$ ipython --no-banner

In [1]: import numpy as np

In [2]: from numpy import linalg as LA

In [3]: np.set_printoptions(suppress=True, linewidth=140)

In [4]: rnd = lambda a: np.round(a, 2) + 0

In [5]: A2 = np.array([[-5, 0, 3, -4]])

In [6]: data = A2.T @ A2

In [7]: data
Out[7]: 
array([[ 25,   0, -15,  20],
       [  0,   0,   0,   0],
       [-15,   0,   9, -12],
       [ 20,   0, -12,  16]])

In [8]: rng = np.random.default_rng(6606)

In [9]: z = rng.permutation(4)

In [10]: z
Out[10]: array([2, 3, 1, 0])

In [11]: A2 = data[z][:, z]

In [12]: np.trace(A2)
Out[12]: np.int64(50)

In [13]: rnd(np.sort(np.abs(LA.eigvals(A2))))
Out[13]: array([ 0.,  0.,  0., 50.])

In [14]: A2
Out[14]: 
array([[  9, -12,   0, -15],
       [-12,  16,   0,  20],
       [  0,   0,   0,   0],
       [-15,  20,   0,  25]])

In [15]: rnd(LA.det(A2)), rnd(LA.det(data[z]))
Out[15]: (np.float64(0.0), np.float64(0.0))

In [16]: np.diag(A2)
Out[16]: array([ 9, 16,  0, 25])

In [17]: A2 = np.array([[1, 0], [-1, -3]])

In [18]: A2[-1] = A2[0]

In [19]: J = A2 + 0.05 * np.eye(2)

In [20]: J
Out[20]: 
array([[1.05, 0.  ],
       [1.  , 0.05]])

In [21]: LA.cond(J) > 100
Out[21]: np.False_

In [22]: np.argsort(-LA.norm(J, axis=0).round(6), kind="stable")[:3]
Out[22]: array([0, 1])

In [23]: rnd(np.abs(LA.svd(J)[2][-1]))
Out[23]: array([0.02, 1.  ])

In [24]: rnd(LA.norm(J, 2) / LA.norm(J))
Out[24]: np.float64(1.0)

In [25]: LA.matrix_rank(J, rtol=0.1)
Out[25]: np.int64(1)

In [26]: x0 = np.array([2, 4])

In [27]: y = J @ x0

In [28]: y
Out[28]: array([2.1, 2.2])

In [29]: rnd(LA.solve(J, 3 * y))
Out[29]: array([ 6., 12.])

In [30]: rnd(LA.solve(J, y + J[:, 0]))
Out[30]: array([3., 4.])

In [31]: A2 = np.array([[1, -2, 0], [-2, 1, -3]])

In [32]: rnd(np.einsum("ik,kj->ij", J, A2))
Out[32]: 
array([[ 1.05, -2.1 ,  0.  ],
       [ 0.9 , -1.95, -0.15]])

In [33]: LA.matrix_rank(np.vstack([J, A2.T]))
Out[33]: np.int64(2)

In [34]: rnd(np.einsum("ij,ij->i", J, J))
Out[34]: array([1.1, 1. ])

In [35]: np.einsum("ij->j", J)
Out[35]: array([2.05, 0.05])

In [36]: A2 @ J
Traceback (most recent call last):
  Cell In[36], line 1
    A2 @ J
ValueError: matmul: Input operand 1 has a mismatch in its core dimension 0, with gufunc signature (n?,k),(k,m?)->(n?,m?) (size 2 is different from 3)


In [37]: np.vstack([J, A2.T]).shape
Out[37]: (5, 2)

In [38]: mat = np.array([[-0.7, -0.2, 0.1, -0.5, 0.5],
    ...:     [1.8, 0.6, -0.7, -1.2, -0.6],
    ...:     [-0.6, 0.3, 0.9, 0.2, 1.5]])

In [39]: mat[:, 1] *= 10

In [40]: mat
Out[40]: 
array([[-0.7, -2. ,  0.1, -0.5,  0.5],
       [ 1.8,  6. , -0.7, -1.2, -0.6],
       [-0.6,  3. ,  0.9,  0.2,  1.5]])

In [41]: W1 = np.array([[2, 0, 0], [0, 1, 1], [0, 3, 3], [2, 1, 2], [3, 2, 0]])

In [42]: c = np.array([2, -2, -2])

In [43]: act = np.maximum(mat @ W1 + c, 0)

In [44]: rnd((act > 0).mean(axis=0))
Out[44]: array([1.  , 0.33, 0.33])

In [45]: basis = np.array([[-2, 5, 0], [-7, 6, -7], [1, -9, -1]])

In [46]: (act @ basis).round(6).argmax(axis=1)
Out[46]: array([1, 1, 1])

In [47]: r0 = np.array([2, 3, 3])

In [48]: rnd(np.cross(mat[0, :3], mat[1, :3]))
Out[48]: array([ 0.8 , -0.31, -0.6 ])

In [49]: rnd(np.correlate(mat[0], mat[1], "full"))
Out[49]: array([  0.42,   2.04,   2.83,  -2.62, -13.03,  -3.25,  -3.17,   2.1 ,   0.9 ])

In [50]: rnd(np.array([np.convolve(row, r0, "same") for row in mat]))
Out[50]: 
array([[-6.1, -7.9, -6.7, -0.2,  0. ],
       [17.4, 22. , 13.5, -6.9, -5.4],
       [ 4.2,  9. , 12.1,  6.3,  5.1]])

In [51]: rnd(np.polyval(r0, mat[0]))
Out[51]: array([1.88, 5.  , 3.32, 2.  , 5.  ])

In [52]: W0 = np.array([[1, 0, 0, 0, 0, 0, 0, 0],
    ...:     [-2, 1, 0, 0, 0, 0, 0, 0],
    ...:     [-9, -7, 1, 0, 0, 0, 0, 0],
    ...:     [3, 1, -4, 1, 0, 0, 0, 0],
    ...:     [9, -9, 4, -1, 1, 0, 0, 0],
    ...:     [9, 8, 9, 8, 8, 1, 0, 0],
    ...:     [-1, 4, 1, -4, -3, -3, 1, 0],
    ...:     [-6, 7, -1, -6, 3, -7, 5, 1]])

In [53]: rnd(np.sort(LA.eigvals(W0)))
Out[53]: array([1., 1., 1., 1., 1., 1., 1., 1.])

In [54]: LA.matrix_rank(W0 - W0[0, 0] * np.eye(8))
Out[54]: np.int64(7)

In [55]: np.argsort(-LA.norm(W0, axis=0).round(6), kind="stable")[:3]
Out[55]: array([0, 1, 3])

In [56]: left, s, Vh = LA.svd(W0)

In [57]: np.argmax(s[:-1] / (s[1:] + 1e-6)) + 1
Out[57]: np.int64(7)

In [58]: A2 = left[:, :7] @ np.diag(s[:7]) @ Vh[:7]

In [59]: rnd(LA.norm(W0 - A2) / LA.norm(W0))
Out[59]: np.float64(0.0)

In [60]: LA.matrix_rank(W0, rtol=0.05)
Out[60]: np.int64(5)

In [61]: K = np.load("data.npy")

In [62]: K
Out[62]: 
array([[  4.67,   4.82,   5.72,   6.95],
       [ -0.08,   2.14,   0.03,   2.12],
       [  1.48,  -2.05,   0.75,  -2.08],
       [ -6.62,  -8.03,  -8.84, -10.87],
       [ -4.31,   2.25,  -3.84,   2.23],
       [  0.65,   2.86,   1.32,   4.04],
       [  2.49, -10.02,  -0.54, -12.19],
       [ -0.45,   2.9 ,   0.11,   3.6 ],
       [  1.98,   6.35,   3.34,   8.07],
       [  8.57,   1.82,   8.83,   4.03],
       [  3.45,   7.96,   5.44,  10.83],
       [ -5.09,  -1.25,  -5.7 ,  -2.63],
       [  5.37,  -1.57,   4.88,  -0.44],
       [ -4.67,  -4.85,  -6.44,  -7.5 ],
       [ -4.82,  -9.27,  -7.68, -12.78],
       [  2.6 ,   4.37,   3.41,   5.69],
       [  3.51,   3.73,   4.17,   5.12],
       [  0.39,   8.67,   2.3 ,  10.45],
       [  4.42,   1.23,   4.36,   2.06],
       [  3.25,   4.16,   3.83,   5.15],
       [ 16.79,  10.61,  19.67,  17.24],
       [ -2.35,   2.5 ,  -1.8 ,   2.95],
       [-14.83,  -2.33, -15.94,  -6.41],
       [  3.2 ,   1.24,   3.46,   2.6 ],
       [  3.81,   4.07,   5.01,   6.69],
       [-16.95,  -3.9 , -18.43,  -8.68]])

In [63]: x0 = np.array([0, 2, 0, 1])

In [64]: y = K @ x0

In [65]: c, lr = np.zeros(4), 1 / LA.norm(K, 2) ** 2

In [66]: for i in range(6):
    ...:     c -= lr * K.T @ (K @ c - y)
    ...:     if i % 1 == 0: print(i, round(LA.norm(K @ c - y), 2))
    ...: 
0 35.39
1 29.03
2 23.82
3 19.55
4 16.05
5 13.18

In [67]: rnd(LA.cond(K))
Out[67]: np.float64(77.59)

In [68]: basis = K[[2, 13]].astype(float)

In [69]: for _ in range(7):
    ...:     z = LA.norm(K[:, None] - basis, axis=-1).argmin(axis=1)
    ...:     basis = np.array([K[z == j].mean(axis=0) for j in range(2)])
    ...: 

In [70]: z
Out[70]: array([0, 0, 0, 1, 0, 0, 1, 0, 0, 0, 0, 1, 0, 1, 1, 0, 0, 0, 0, 0, 0, 0, 1, 0, 0, 1])

In [71]: rnd(basis)
Out[71]: 
array([[ 3.  ,  3.58,  3.74,  5.12],
       [-7.21, -5.66, -9.08, -8.72]])

In [72]: rnd(basis[1] - basis[0])
Out[72]: array([-10.21,  -9.25, -12.82, -13.84])

In [73]: np.bincount(z)
Out[73]: array([19,  7])

In [74]: Ac = K - K.mean(axis=0)

In [75]: V = LA.svd(Ac)[2][:2]

In [76]: A2 = Ac - Ac @ V.T @ V

In [77]: rnd(np.diag(V.T @ V))
Out[77]: array([0.51, 0.4 , 0.49, 0.59])

In [78]: LA.norm(A2, axis=1).round(6).argmax()
Out[78]: np.int64(24)

In [79]: rnd((Ac @ V.T).std(axis=0))
Out[79]: array([12.45,  5.2 ])
